In [1]: import numpy as np

In [2]: np.set_printoptions(precision=1, suppress=True, linewidth=140)

In [3]: W0 = np.loadtxt("test15.csv", delimiter=",")

In [4]: W0
Out[4]: 
array([[ 1. ,  0. ,  0. ],
       [ 0. , -0.5,  0.9],
       [ 0. , -0.9, -0.5]])

In [5]: (W0 != 0).astype(int)
Out[5]: 
array([[1, 0, 0],
       [0, 1, 1],
       [0, 1, 1]])

In [6]: q, Rm = np.linalg.qr(W0)

In [7]: q
Out[7]: 
array([[ 1. ,  0. ,  0. ],
       [-0. , -0.5, -0.9],
       [-0. , -0.9,  0.5]])

In [8]: print(np.allclose(Rm.T @ Rm, W0.T @ W0))
True

In [9]: q @ Rm
Out[9]: 
array([[ 1. ,  0. ,  0. ],
       [ 0. , -0.5,  0.9],
       [ 0. , -0.9, -0.5]])

In [10]: abs(Rm[0, 0]), np.round(np.linalg.norm(W0[:, 0]), 1)
Out[10]: (np.float64(1.0), np.float64(1.0))

In [11]: np.round(q.T @ q, 1) + 0
Out[11]: 
array([[1., 0., 0.],
       [0., 1., 0.],
       [0., 0., 1.]])

In [12]: np.abs(np.diag(Rm))
Out[12]: array([1., 1., 1.])

In [13]: E = np.loadtxt("case7.csv", delimiter=",")

In [14]: E
Out[14]: 
array([[-1.6, -1.5,  0.5, -1.1],
       [-0.4, -0.8, -0.3, -0.6],
       [ 0.8,  0.6, -0.2,  0.4],
       [ 1.6,  1.8,  0. ,  1.7],
       [ 0. ,  0.6,  0.2,  0.3],
       [ 0.3,  1. , -0.2,  0.6],
       [ 4.1,  4.4, -0.2,  4. ],
       [-1.8, -2.2, -0.2, -2.5],
       [-0.3, -1.1,  0.2, -1. ],
       [ 1.1,  1.6,  0.1,  1.5],
       [ 3.3,  3.4, -0.1,  3.9],
       [ 1.6,  1.6,  0.1,  1. ],
       [-0.8, -0.6, -0.1, -0.6],
       [-3. , -2.1,  0.3, -2.7],
       [-0.7, -0.4,  0.1, -0.4],
       [-1.4, -0.5, -0.3, -1.6],
       [ 0.9,  0.8,  0.3,  0.8],
       [ 1. ,  0.7,  0.2,  0.9],
       [ 2.4,  2.6, -0.1,  2.3],
       [-2. , -1.8, -0.1, -1.6],
       [-1.5, -1.4,  0.6, -1.8],
       [-0.2, -0.2, -0.1,  0. ],
       [-0.8, -0.8,  0.3, -0.1],
       [ 0.7,  0.7,  0.2,  0.8],
       [ 1.2,  1. ,  0.2,  1. ],
       [ 0.8,  0.3,  0. ,  0.3],
       [-0.1, -0.1,  0.3,  0.1],
       [-2. , -1.8,  0.3, -2.3]])

In [15]: cov = np.cov(E, rowvar=False)

In [16]: np.polyfit(E[:, 1], E[:, 0], 1)
Out[16]: array([ 1. , -0.1])

In [17]: print(np.round(np.linalg.eigvalsh(cov)[::-1], 1) + 0)
[8.1 0.1 0.1 0. ]

In [18]: np.round(np.median(E, axis=0), 1) + 0
Out[18]: array([0. , 0.1, 0.1, 0.2])

In [19]: print(np.argwhere(np.triu(np.abs(np.corrcoef(E.T)) > 0.8, 1)))
[[0 1]
 [0 3]
 [1 3]]

In [20]: np.corrcoef(E.T)
Out[20]: 
array([[ 1. ,  1. , -0.3,  1. ],
       [ 1. ,  1. , -0.3,  1. ],
       [-0.3, -0.3,  1. , -0.3],
       [ 1. ,  1. , -0.3,  1. ]])
